$ ipython --no-banner

In [1]: import numpy as np

In [2]: from numpy import linalg as LA

In [3]: np.set_printoptions(precision=3, suppress=True, linewidth=200)

In [4]: def tidy(a):
   ...:     return np.round(a, 3) + 0
   ...: 

In [5]: feats = np.loadtxt("mat.csv", delimiter=",")

In [6]: print(tidy(feats))
[[0.192 0.154 0.077 0.192 0.192 0.038 0.154]
 [0.16  0.12  0.2   0.    0.2   0.2   0.12 ]
 [0.115 0.154 0.192 0.192 0.154 0.115 0.077]
 [0.091 0.091 0.091 0.182 0.091 0.364 0.091]
 [0.038 0.192 0.192 0.154 0.231 0.154 0.038]
 [0.062 0.062 0.188 0.25  0.188 0.188 0.062]
 [0.107 0.179 0.179 0.179 0.071 0.143 0.143]]

In [7]: rng = np.random.default_rng(496)

In [8]: labels = rng.permutation(7)

In [9]: out = feats[:, labels] * rng.choice([-1, 1], 7)

In [10]: print(tidy(out))
[[ 0.077  0.192 -0.192  0.154  0.192 -0.154  0.038]
 [ 0.2    0.2   -0.16   0.12   0.    -0.12   0.2  ]
 [ 0.192  0.154 -0.115  0.077  0.192 -0.154  0.115]
 [ 0.091  0.091 -0.091  0.091  0.182 -0.091  0.364]
 [ 0.192  0.231 -0.038  0.038  0.154 -0.192  0.154]
 [ 0.188  0.188 -0.062  0.062  0.25  -0.062  0.188]
 [ 0.179  0.071 -0.107  0.143  0.179 -0.179  0.143]]

In [11]: left, _, vt = LA.svd(feats.T @ out)

In [12]: print(labels)
[2 4 0 6 3 1 5]

In [13]: print(tidy(LA.lstsq(feats, out)[0]))
[[ 0.  0. -1.  0.  0.  0.  0.]
 [ 0.  0.  0.  0.  0. -1.  0.]
 [ 1.  0.  0.  0.  0.  0.  0.]
 [ 0.  0.  0.  0.  1.  0.  0.]
 [ 0.  1.  0.  0.  0.  0.  0.]
 [ 0.  0.  0.  0.  0.  0.  1.]
 [ 0.  0.  0.  1.  0.  0.  0.]]

In [14]: print(tidy(left @ vt))
[[ 0.  0. -1.  0.  0.  0.  0.]
 [ 0.  0.  0.  0.  0. -1.  0.]
 [ 1.  0.  0.  0.  0.  0.  0.]
 [ 0.  0.  0.  0.  1.  0.  0.]
 [ 0.  1.  0.  0.  0.  0.  0.]
 [ 0.  0.  0.  0.  0.  0.  1.]
 [ 0.  0.  0.  1.  0.  0.  0.]]

In [15]: W1 = np.array([[1, -3, 4, -4, -4, 2],
    ...:     [-4, 0, -2, 1, -5, -4],
    ...:     [-4, 2, 5, -1, -1, -2],
    ...:     [5, 2, 0, 2, 3, -2],
    ...:     [4, 5, 0, -4, -5, 4],
    ...:     [-4, -2, 1, -4, 5, -2],
    ...:     [5, 2, 2, 4, -5, -5]])

In [16]: b = np.array([3, 1, 1, 0, 3, 0])

In [17]: act = np.maximum(out @ W1 + b, 0)

In [18]: print(tidy((act > 0).mean(axis=0)))
[1.    1.    0.857 0.714 0.286 0.429]

In [19]: print((act > 0).astype(int))
[[1 1 0 1 1 1]
 [1 1 1 1 1 0]
 [1 1 1 0 0 1]
 [1 1 1 1 0 0]
 [1 1 1 1 0 0]
 [1 1 1 0 0 0]
 [1 1 1 1 0 1]]

In [20]: basis = np.array([[4, 2, -2],
    ...:     [-3, 4, 5],
    ...:     [3, 5, 0],
    ...:     [5, -3, 4],
    ...:     [1, -2, -1],
    ...:     [0, 2, -3]])

In [21]: print(W1 @ basis)
[[  1  34 -35]
 [-22 -19  29]
 [-13  26  21]
 [ 27   2  11]
 [-24  58  -6]
 [-22 -13 -17]
 [ 35  16  36]]

In [22]: print(tidy(np.sort(np.abs(LA.eigvals(feats)))))
[0.067 0.067 0.145 0.145 0.158 0.232 1.   ]

In [23]: feats.inv()
Traceback (most recent call last):
  Cell In[23], line 1
    feats.inv()
AttributeError: 'numpy.ndarray' object has no attribute 'inv'


In [24]: out = feats / np.sqrt((feats ** 2).mean(axis=1, keepdims=True))

In [25]: print(tidy(out[1]))
[1.014 0.76  1.267 0.    1.267 1.267 0.76 ]

In [26]: print(tidy(LA.norm(out, axis=1)))
[2.646 2.646 2.646 2.646 2.646 2.646 2.646]

In [27]: X = np.loadtxt("x.csv", delimiter=",")

In [28]: print(X)
[[-19.612 -12.306  15.248  -5.205]
 [-19.053 -12.546  16.2    -4.398]
 [-18.187 -17.027 -17.402  -8.34 ]
 [-16.798 -17.104 -16.78   -6.788]
 [ -0.621  -7.3    -7.539   6.052]
 [-19.169 -16.718 -17.797  -6.485]
 [-19.328 -15.154 -17.91   -5.586]
 [-17.356 -17.03  -17.175  -6.182]
 [-21.093 -12.137  15.407  -4.148]
 [-19.008 -11.833  15.063  -1.812]
 [-17.553 -15.594 -19.358  -5.651]]

In [29]: out = np.c_[X[:, :2] @ np.array([[0, 0], [0, 1]]), np.array([3, 3, 2, 3, 2, 2, 1, 3, 0, 0, 3])]

In [30]: print(out)
[[  0.    -12.306   3.   ]
 [  0.    -12.546   3.   ]
 [  0.    -17.027   2.   ]
 [  0.    -17.104   3.   ]
 [  0.     -7.3     2.   ]
 [  0.    -16.718   2.   ]
 [  0.    -15.154   1.   ]
 [  0.    -17.03    3.   ]
 [  0.    -12.137   0.   ]
 [  0.    -11.833   0.   ]
 [  0.    -15.594   3.   ]]

In [31]: print(LA.matrix_rank(out))
2

In [32]: print(tidy(LA.norm(LA.qr(X)[0].T @ out, axis=0) ** 2 / ((out ** 2).sum(axis=0) + 1e-12)))
[0.    1.    0.879]

In [33]: print(LA.lstsq(out[:-1].T, out[-1])[2])
2

In [34]: print(tidy(np.trace(LA.pinv(out) @ out)))
2.0

In [35]: try:
    ...:     LA.inv(out)
    ...: except LA.LinAlgError as e:
    ...:     print(repr(e))
    ...: 
LinAlgError('Last 2 dimensions of the array must be square')

In [36]: cen = X - X.mean(axis=0)

In [37]: vecs = LA.svd(cen)[2][:2]

In [38]: out = cen - cen @ vecs.T @ vecs

In [39]: print(tidy((cen @ vecs.T).std(axis=0)))
[15.731  6.618]

In [40]: print(tidy(out.std(axis=0)))
[0.66  0.616 0.148 0.736]

In [41]: vec = np.array([2, 2, 0, -1])

In [42]: rhs = X @ vec

In [43]: print(tidy(LA.pinv(X) @ X))
[[1. 0. 0. 0.]
 [0. 1. 0. 0.]
 [0. 0. 1. 0.]
 [0. 0. 0. 1.]]

In [44]: try:
    ...:     LA.solve(X, rhs)
    ...: except LA.LinAlgError as e:
    ...:     print(repr(e))
    ...: 
LinAlgError('Last 2 dimensions of the array must be square')

In [45]: print(tidy(LA.solve(X.T @ X, X.T @ rhs)))
[ 2.  2.  0. -1.]

In [46]: rhs = rhs + 0.02 * rng.normal(size=11)

In [47]: print(tidy(rhs))
[-58.655 -58.786 -62.084 -61.03  -21.907 -65.303 -63.343 -62.611 -62.33  -59.857 -60.618]

In [48]: b, *_ = LA.lstsq(X, rhs)

In [49]: print(tidy(b))
[ 1.994  2.007 -0.002 -0.996]

In [50]: M = np.load("case0.npy")

In [51]: print(M)
[[ 3 -3 -3  3  2 -1  1]
 [ 0  0  3 -3 -2 -3  3]
 [ 0  0  1  2 -1  2 -1]
 [ 0  0  0  1  1  3  3]
 [ 0  0  0  0 -3  3  2]
 [ 0  0  0  0  0 -2 -1]
 [ 0  0  0  0  0  0 -1]]

In [52]: # triangular

In [53]: left, sigma, vt = LA.svd(M)

In [54]: vecs = vt[:(sigma > 1e-8).sum()]

In [55]: vec = M[3] + 5 * M[5] + rng.integers(2) * np.eye(7)[6]

In [56]: print(vec)
[ 0.  0.  0.  1.  1. -7. -1.]

In [57]: print(np.allclose(vecs.T @ vecs @ vec, vec))
True

In [58]: print(tidy(np.diag(vecs.T @ vecs)))
[0.5 0.5 1.  1.  1.  1.  1. ]

In [59]: m1 = np.load("out6.npy")

In [60]: print(m1)
[[0 0 0 0 1]
 [0 1 0 0 0]
 [0 0 0 2 0]
 [0 0 2 0 0]
 [0 0 0 0 0]]

In [61]: print(tidy(np.sort(LA.eigvals(m1).real)))
[-2.  0.  0.  1.  2.]

In [62]: print(tidy(LA.det(m1)))
0.0

In [63]: r = LA.matrix_rank(m1)

In [64]: print(r)
4

In [65]: N = LA.svd(m1)[2][r:].T

In [66]: print([int(LA.matrix_rank(np.delete(m1, i, axis=0))) for i in range(5)])
[3, 3, 3, 3, 4]

In [67]: print(N @ N.T)
[[1. 0. 0. 0. 0.]
 [0. 0. 0. 0. 0.]
 [0. 0. 0. 0. 0.]
 [0. 0. 0. 0. 0.]
 [0. 0. 0. 0. 0.]]

In [68]: print(N[:, 0] / N[np.abs(N[:, 0]).round(6).argmax(), 0])
[1. 0. 0. 0. 0.]

In [69]: print([int(LA.matrix_rank(m1[:i])) for i in range(1, len(m1) + 1)])
[1, 2, 3, 4, 4]

In [70]: print(N.shape)
(5, 1)

In [71]: print([int(LA.matrix_rank(m1[:, :j + 1])) for j in range(5)])
[0, 1, 2, 3, 4]

In [72]: print(tidy(LA.eigvals(m1)))
[ 2. -2.  0.  1.  0.]

In [73]: print(tidy(np.poly(m1)))
[ 1. -1. -4.  4.  0.  0.]

In [74]: f = np.array([0, 2])

In [75]: print(np.array([np.convolve(row, f, "same") for row in m1]))
[[0 0 0 0 0]
 [0 0 2 0 0]
 [0 0 0 0 4]
 [0 0 0 4 0]
 [0 0 0 0 0]]

In [76]: print(np.polyval(f, m1[0]))
[2 2 2 2 2]

In [77]: W0 = np.load("data.npy")

In [78]: print(W0)
[[ 1  0  2  0]
 [-2 -2 -4 -4]
 [ 1  0  3  0]
 [-2 -2 -6 -6]]

In [79]: w, vecs = LA.eig(W0)

In [80]: print(tidy(W0 @ vecs[:, 0] - w[0] * vecs[:, 0]))
[0. 0. 0. 0.]

In [81]: print(tidy(np.sort(LA.eigvals(W0 @ W0))))
[ 0.072  0.287 13.928 55.713]

In [82]: print(tidy(np.sort(LA.eigvals(W0.T))))
[-7.464 -0.536  0.268  3.732]

In [83]: hat = np.triu(np.array([[1, 3, 2, 3], [2, 3, 0, 0], [1, 0, 1, 3], [1, 1, 1, 0]]), 1) + np.eye(4)

In [84]: out = hat @ W0 @ LA.inv(hat)

In [85]: print(LA.matrix_rank(out))
4

In [86]: print(np.trace(out), np.trace(W0))
-4.0 -4

In [87]: print(tidy(np.poly(out)))
[  1.   4. -27.  -8.   4.]

In [88]: print(out)
[[-9. 15. -4.  9.]
 [-2.  4.  0.  2.]
 [-5.  9. -5. 12.]
 [-2.  4. -2.  6.]]

In [89]: print(tidy(LA.det(out)))
4.0

In [90]: out = np.array([[2, -3], [0, 1], [0, 0], [3, 2]])

In [91]: print(np.einsum("ik,kj->ij", W0, out))
[[  2  -3]
 [-16  -4]
 [  2  -3]
 [-22  -8]]

In [92]: print(np.vstack([W0, out.T]).shape)
(6, 4)

In [93]: basis = np.array([[2, 3, 1, 3], [1, 0, 3, 3], [3, 3, 0, 1], [0, 2, 2, 2]])

In [94]: A = (rng.random((10, 4)) < 0.25) @ basis

In [95]: print(A)
[[5 6 1 4]
 [3 3 0 1]
 [0 0 0 0]
 [4 3 3 4]
 [2 3 1 3]
 [4 3 3 4]
 [2 3 1 3]
 [0 0 0 0]
 [6 6 4 7]
 [0 0 0 0]]

In [96]: # rows 3 and 5 are equal

In [97]: dist = LA.norm(A[:, None] - A[None], axis=-1)

In [98]: print(tidy(dist[:5, :5]))
[[0.    4.796 8.832 3.742 4.359]
 [4.796 0.    4.359 4.359 2.449]
 [8.832 4.359 0.    7.071 4.796]
 [3.742 4.359 7.071 0.    3.   ]
 [4.359 2.449 4.796 3.    0.   ]]

In [99]: print(dist[0].round(6).argsort(kind="stable")[:4])
[0 3 5 4]

In [100]: print(np.flatnonzero(dist[0] < dist.mean() / 2))
[0]

In [101]: print(tidy(LA.norm(A - A.mean(axis=0), axis=1)))
[4.324 2.121 4.743 2.627 0.837 2.627 0.837 4.743 7.007 4.743]

In [102]: print((dist + 1e9 * np.eye(10)).round(6).argmin(axis=1))
[3 4 7 5 6 3 4 2 0 2]

In [103]: arr = np.loadtxt("m.csv", delimiter=",")

In [104]: print(arr)
[[ 1.1 -0.7  1.6  0.4  0.6 -0.8]
 [ 1.4 -0.1 -0.9  0.1 -0.6 -1.1]
 [ 0.5  2.3 -1.1 -1.2  1.2  0.3]
 [-1.3  0.3  0.9  0.   1.6 -2. ]
 [-1.1 -1.6 -1.4  0.  -1.9 -1.2]
 [ 0.8  0.9  0.7  0.3  0.2  1.2]
 [ 2.2 -0.4  0.5  1.8 -0.2 -0.6]
 [ 5.1 -2.4  5.4  5.1 -0.3 -3.6]
 [ 0.  -0.3 -0.8  0.4  0.4  1.3]
 [-0.4 -0.1 -0.3 -0.2  0.2  1.5]
 [ 0.7  0.9 -0.8  0.2  0.4  0.3]
 [ 0.1 -0.3  0.9  0.   1.1  1.1]
 [ 0.9  0.5 -0.1 -0.2  0.3 -0.7]
 [ 0.4 -0.6  0.8  1.  -1.5  0.1]
 [ 0.7 -0.6  1.   0.1 -1.9 -1.6]
 [-0.2  0.1  0.4  0.   0.  -0.3]
 [-2.2  0.5  0.2  1.8 -1.8 -0.6]
 [ 0.5  0.  -0.6  1.   0.1  0. ]
 [-0.3  0.4 -0.4  0.1 -1.3  0. ]
 [ 1.8  1.8  0.8  2.1  1.1 -0.3]
 [ 1.4  0.  -0.1 -0.7  1.6  1.6]
 [-0.3 -0.5  0.  -2.   2.  -0.8]
 [ 0.2 -0.1 -2.1  0.4  0.8  2. ]
 [ 0.5  0.2  0.   0.4  0.5  0.9]
 [ 0.7  0.6  1.1  0.9  1.2  1.7]
 [ 1.6  1.   0.5  1.7  2.9  2.2]]

In [105]: hat = arr @ LA.solve(arr.T @ arr, arr.T)

In [106]: print(tidy(hat @ arr[:, 0]))
[ 1.1  1.4  0.5 -1.3 -1.1  0.8  2.2  5.1  0.  -0.4  0.7  0.1  0.9  0.4  0.7 -0.2 -2.2  0.5 -0.3  1.8  1.4 -0.3  0.2  0.5  0.7  1.6]

In [107]: print(tidy(LA.eigvalsh(hat)))
[0. 0. 0. 0. 0. 0. 0. 0. 0. 0. 0. 0. 0. 0. 0. 0. 0. 0. 0. 0. 1. 1. 1. 1. 1. 1.]

In [108]: labels = arr[:, 2] > np.median(arr[:, 2])

In [109]: f = arr[labels].mean(axis=0) - arr[~labels].mean(axis=0)

In [110]: print(tidy(f))
[ 0.523 -0.108  1.8    1.3   -0.054 -0.585]

In [111]: print(np.argsort(-np.abs(f).round(6), kind="stable"))
[2 3 5 0 1 4]
